% ipython --no-banner

In [1]: import numpy as np

In [2]: import numpy.linalg as la

In [3]: np.set_printoptions(precision=2, suppress=True, linewidth=120)

In [4]: data = np.loadtxt("dump.csv", delimiter=",")

In [5]: print(data)
[[-1.  1.  0.  0.]
 [ 0. -1.  1.  0.]
 [ 0.  0. -1.  1.]
 [ 0.  0.  0. -1.]]

In [6]: x0 = np.array([-2, 0, -2, -2])

In [7]: rhs = data @ x0

In [8]: print(rhs)
[ 2. -2.  0.  2.]

In [9]: print(la.solve(data, data[:, 1]))
[-0.  1. -0. -0.]

In [10]: print(la.solve(data.T, data[1]))
[-0.  1. -0. -0.]

In [11]: print(la.solve(data, rhs))
[-2. -0. -2. -2.]

In [12]: hat = np.triu(np.array([[2, 0, -2, -3], [-1, 2, -1, 0], [2, -2, 0, 1], [1, 2, -3, 1]]), 1) + np.eye(4)

In [13]: M2 = hat @ data @ la.inv(hat)

In [14]: print(M2)
[[-1.  1.  1. -3.]
 [ 0. -1.  1. -2.]
 [ 0.  0. -1.  1.]
 [ 0.  0.  0. -1.]]

In [15]: print(round(float(la.det(M2)), 2))
1.0

In [16]: print(hat @ data - data @ hat)
[[ 0.  0.  1. -2.]
 [ 0.  0.  0. -2.]
 [ 0.  0.  0.  0.]
 [ 0.  0.  0.  0.]]

In [17]: print(np.poly(M2))
[1. 4. 6. 4. 1.]

In [18]: print(la.matrix_rank(data - data[0, 0] * np.eye(4)))
3

In [19]: print(np.prod(np.diag(data)), np.round(la.det(data), 2))
1.0 1.0

In [20]: print(la.matrix_power(data - np.diag(np.diag(data)), 4))
[[0. 0. 0. 0.]
 [0. 0. 0. 0.]
 [0. 0. 0. 0.]
 [0. 0. 0. 0.]]

In [21]: r0 = np.array([3, 2, 3, 3])

In [22]: M2 = data + np.outer(r0, np.eye(4)[1])

In [23]: print(round(float(la.det(M2) / la.det(data)), 2), round(1 + la.solve(data, r0)[1], 2))
-7.0 -7.0

In [24]: print(la.matrix_rank(M2 - data))
1

In [25]: M2 = data / la.norm(data, axis=1, keepdims=True)

In [26]: C2 = M2 @ M2.T

In [27]: print(np.degrees(np.arccos(np.clip(C2[3, 0], -1, 1))))
90.0

In [28]: print(np.argwhere(np.triu(np.abs(C2) > 0.95, 1)))
[]

In [29]: print(la.norm(M2, axis=1))
[1. 1. 1. 1.]

In [30]: print((np.abs(C2) > 0.9).astype(int))
[[1 0 0 0]
 [0 1 0 0]
 [0 0 1 0]
 [0 0 0 1]]

In [31]: print(C2)
[[ 1.   -0.5   0.    0.  ]
 [-0.5   1.   -0.5   0.  ]
 [ 0.   -0.5   1.   -0.71]
 [ 0.    0.   -0.71  1.  ]]

In [32]: F = np.load("layer5.npy")

In [33]: print(F)
[[ 1 -2]
 [ 0 -2]]

In [34]: left, s, vt = la.svd(F, full_matrices=False)

In [35]: print(np.abs(left[:, 0]).round(6).argmax())
0

In [36]: print(left.shape, s.shape, vt.shape)
(2, 2) (2,) (2, 2)

In [37]: print(np.round(left.T @ left, 2) + 0)
[[1. 0.]
 [0. 1.]]

In [38]: print(np.round(left.T @ F @ vt.T, 2) + 0)
[[2.92 0.  ]
 [0.   0.68]]

In [39]: print(np.cumsum(s ** 2) / np.sum(s ** 2))
[0.95 1.  ]

In [40]: print(s / s[0])
[1.   0.23]

In [41]: print(np.abs(vt[0]))
[0.26 0.97]

In [42]: M2 = la.inv(F)

In [43]: print(round(float(la.det(F) * la.det(M2)), 2))
1.0

In [44]: print((np.abs(M2) > 1e-9).astype(int))
[[1 1]
 [0 1]]

In [45]: print(round(float(la.cond(F)), 2))
4.27

In [46]: hat = np.triu(np.array([[3, 2], [3, 2]]), 1) + np.eye(2)

In [47]: M2 = hat @ F @ la.inv(hat)

In [48]: print(round(la.det(M2), 2))
-2.0

In [49]: print(np.poly(M2))
[ 1.  1. -2.]

In [50]: print(la.matrix_power(F, 2))
[[1 2]
 [0 4]]

In [51]: print(np.allclose(F, F.T))
False

In [52]: print(round(float(np.abs(la.eigvals(F)).max()), 2))
2.0

In [53]: F.inv()
---------------------------------------------------------------------------
AttributeError                            Traceback (most recent call last)
Cell In[53], line 1
----> 1 F.inv()

AttributeError: 'numpy.ndarray' object has no attribute 'inv'

In [54]: m1 = np.load("sample14.npy")

In [55]: print(m1)
[[0.5  0.5  0.   0.  ]
 [0.33 0.33 0.33 0.  ]
 [0.   0.5  0.5  0.  ]
 [0.   0.   0.5  0.5 ]]

In [56]: # rows sum to 1

In [57]: x0 = np.array([-2, 2, 2, 0])

In [58]: rhs = m1 @ x0

In [59]: print(rhs)
[0.   0.67 2.   1.  ]

In [60]: print(np.round(la.solve(m1, -3 * rhs), 2) + 0)
[ 6. -6. -6.  0.]

In [61]: print(np.round(la.solve(m1, rhs + m1[:, 2]), 2) + 0)
[-2.  2.  3.  0.]

In [62]: print(la.solve(m1, rhs))
[-2.  2.  2. -0.]

In [63]: J = np.load("mat.npy")

In [64]: print(J)
[[ 9.78  5.81  2.45  0.87]
 [ 2.79  3.98  2.82  0.21]
 [-4.55  1.59  1.92 -2.39]
 [-0.5   2.94  2.55 -0.94]
 [-1.92  2.46  1.53  0.12]
 [ 0.84  2.26 -2.58 -0.45]
 [ 6.84  5.67  5.28  1.23]
 [ 4.22  3.13 -4.11  2.42]
 [ 2.2   3.5   0.76  1.23]
 [ 4.21  4.81  3.97  2.27]
 [-1.36  1.34 -3.95 -0.96]
 [ 3.53  3.69 -0.11  1.41]
 [ 4.92  4.44  1.19  2.47]
 [ 7.99  5.34  1.5   2.7 ]
 [ 7.65  5.44  3.2   1.16]
 [-4.71  0.42 -1.75 -5.76]
 [-1.76  2.28  0.94 -0.78]
 [ 2.65  4.18  4.82 -1.53]
 [ 6.32  3.89 -1.52 -0.79]
 [ 1.25  4.27  5.71  1.07]
 [-3.53  0.64 -4.81 -0.5 ]
 [ 0.68  2.54 -1.25 -0.04]
 [ 1.13  2.97 -0.94  2.28]
 [-1.15  0.75 -7.39 -0.23]
 [ 6.65  4.04 -2.03  0.84]
 [ 3.66  2.96 -2.65 -0.74]
 [ 2.42  2.79 -2.49  0.46]
 [ 2.13  3.57  0.1   3.34]
 [ 3.4   3.74  2.41 -2.84]
 [ 5.82  4.73  0.16  5.04]]

In [65]: rng = np.random.default_rng(40594)

In [66]: idx = rng.permutation(2)

In [67]: M2 = F[:, idx] * rng.choice([-1, 1], 2)

In [68]: print(M2)
[[ 1 -2]
 [ 0 -2]]

In [69]: left, _, vt = la.svd(F.T @ M2)

In [70]: print(np.round(left @ vt, 2) + 0)
[[1. 0.]
 [0. 1.]]

In [71]: print(np.round(la.lstsq(F, M2)[0], 2) + 0)
[[1. 0.]
 [0. 1.]]

In [72]: print(round(np.abs(la.eigvals(data)).max(), 2))
1.0

In [73]: print(data @ data)
[[ 1. -2.  1.  0.]
 [ 0.  1. -2.  1.]
 [ 0.  0.  1. -2.]
 [ 0.  0.  0.  1.]]

In [74]: la.determinant(data)
---------------------------------------------------------------------------
AttributeError                            Traceback (most recent call last)
Cell In[74], line 1
----> 1 la.determinant(data)

AttributeError: module 'numpy.linalg' has no attribute 'determinant'

In [75]: print(np.allclose(data @ data.T, data.T @ data))
False

In [76]: print((data - data.T) / 2)
[[ 0.   0.5  0.   0. ]
 [-0.5  0.   0.5  0. ]
 [ 0.  -0.5  0.   0.5]
 [ 0.   0.  -0.5  0. ]]

In [77]: print(np.round(la.det(data), 2))
1.0

In [78]: data.inv()
---------------------------------------------------------------------------
AttributeError                            Traceback (most recent call last)
Cell In[78], line 1
----> 1 data.inv()

AttributeError: 'numpy.ndarray' object has no attribute 'inv'

In [79]: print(np.sort(np.abs(la.eigvals(data))))
[1. 1. 1. 1.]

In [80]: print(np.trace(data))
-4.0

In [81]: print(np.allclose(data, data.T))
False

In [82]: idx = J[:, 3] > np.median(J[:, 3])

In [83]: r0 = J[idx].mean(axis=0) - J[~idx].mean(axis=0)

In [84]: print(((J - J.mean(axis=0)) @ r0 > 0).astype(int))
[1 1 0 0 0 0 1 1 1 1 0 1 1 1 1 0 0 1 1 1 0 0 0 0 1 0 0 1 0 1]

In [85]: print(np.argsort(-np.abs(r0).round(6), kind="stable"))
[0 3 1 2]

In [86]: C2 = np.cov(J, rowvar=False)

In [87]: print(np.argwhere(np.triu(np.abs(np.corrcoef(J.T)) > 0.8, 1)))
[[0 1]]

In [88]: print(C2)
[[14.09  4.96  3.73  4.45]
 [ 4.96  2.15  3.15  1.77]
 [ 3.73  3.15  9.94  0.71]
 [ 4.45  1.77  0.71  4.3 ]]

In [89]: print(np.polyfit(J[:, 2], J[:, 3], 1))
[0.07 0.36]

In [90]: X = np.array([[-3, -3, -2], [-1, -3, -3], [0, 6, 7]])

In [91]: print(X)
[[-3 -3 -2]
 [-1 -3 -3]
 [ 0  6  7]]

In [92]: # rank 2

In [93]: left, s, vt = la.svd(X)

In [94]: V = vt[:(s > 1e-8).sum()]

In [95]: x0 = X[2] + -2 * X[0] + rng.integers(2) * np.eye(3)[0]

In [96]: print(x0)
[ 6. 12. 11.]

In [97]: print(la.matrix_rank(np.vstack([X, x0])))
2

In [98]: print(V.T @ V)
[[ 0.9   0.22 -0.19]
 [ 0.22  0.48  0.45]
 [-0.19  0.45  0.62]]

In [99]: M = np.tril(np.array([[-2, -2, -3], [0, -1, 3], [0, 3, 1]]), -1) + np.eye(3, dtype=int)

In [100]: print(M)
[[1 0 0]
 [0 1 0]
 [0 3 1]]

In [101]: r0 = np.array([3, -2, -2])

In [102]: M2 = M + np.outer(r0, np.eye(3)[1])

In [103]: print(la.matrix_rank(M2 - M))
1

In [104]: print(M2)
[[ 1.  3.  0.]
 [ 0. -1.  0.]
 [ 0.  1.  1.]]

In [105]: print(round(float(la.det(M2) / la.det(M)), 2), np.round(1 + la.solve(M, r0)[1], 2))
-1.0 -1.0
